$ ipython --no-banner

In [1]: import numpy as np

In [2]: from numpy import linalg as LA

In [3]: np.set_printoptions(precision=4, suppress=True, linewidth=200)

In [4]: W0 = np.loadtxt("m.csv", delimiter=",")

In [5]: print(W0)
[[-0.2863  2.9376 -0.4593  0.2786]
 [-0.5607  0.5381  2.8381 -0.5842]
 [-0.5925  0.9374  2.7352 -0.5376]
 [-0.4581  2.9134  0.5464  0.0586]
 [-0.4294 -0.5288  2.8481 -0.6513]
 [-0.0227 -2.3361  1.8046 -0.5345]
 [-0.5989  2.333   1.7718 -0.2432]
 [ 0.0044  2.3891 -1.7374  0.5231]
 [-0.4181  2.9545  0.287   0.1175]
 [-0.1047 -2.0727  2.0873 -0.5799]]

In [6]: # rows and columns are dependent

In [7]: print(np.abs(np.diag(LA.qr(W0)[1])) > 1e-9)
[ True  True False False]

In [8]: print(W0 @ LA.pinv(W0) @ W0)
[[-0.2863  2.9376 -0.4593  0.2786]
 [-0.5607  0.5381  2.8381 -0.5842]
 [-0.5925  0.9374  2.7352 -0.5376]
 [-0.4581  2.9134  0.5464  0.0586]
 [-0.4294 -0.5288  2.8481 -0.6513]
 [-0.0227 -2.3361  1.8046 -0.5345]
 [-0.5989  2.333   1.7718 -0.2432]
 [ 0.0044  2.3891 -1.7374  0.5231]
 [-0.4181  2.9545  0.287   0.1175]
 [-0.1047 -2.0727  2.0873 -0.5799]]

In [9]: print(np.allclose(W0[:-1].T @ LA.lstsq(W0[:-1].T, W0[-1])[0], W0[-1]))
True

In [10]: print(np.unique(W0.round(6), axis=0).shape)
(10, 4)

In [11]: dist = LA.norm(W0[:, None] - W0[None], axis=-1)

In [12]: print(dist[:5, :5])
[[0.     4.1773 3.8685 1.044  4.8826]
 [4.1773 0.     0.4161 3.3642 1.0771]
 [3.8685 0.4161 0.     3.0115 1.4839]
 [1.044  3.3642 3.0115 0.     4.2014]
 [4.8826 1.0771 1.4839 4.2014 0.    ]]

In [13]: print(LA.norm(W0 - W0.mean(axis=0), axis=1))
[2.6409 1.6892 1.5197 2.0616 2.2445 3.4152 1.4399 3.4114 2.2093 3.2152]

In [14]: print(np.unravel_index(dist.round(6).argmax(), dist.shape))
(np.int64(5), np.int64(7))

In [15]: print(dist.shape)
(10, 10)

In [16]: print(dist.mean(axis=1).argmax())
7

In [17]: print(LA.norm(W0, axis=1))
[3. 3. 3. 3. 3. 3. 3. 3. 3. 3.]

In [18]: print(LA.matrix_rank(dist ** 2))
3

In [19]: print(np.flatnonzero(dist[9] < dist.mean() / 2))
[5 9]

In [20]: print(dist[9])
[5.6884 2.7547 3.1177 5.2696 1.753  0.3976 4.4573 5.9803 5.3943 0.    ]
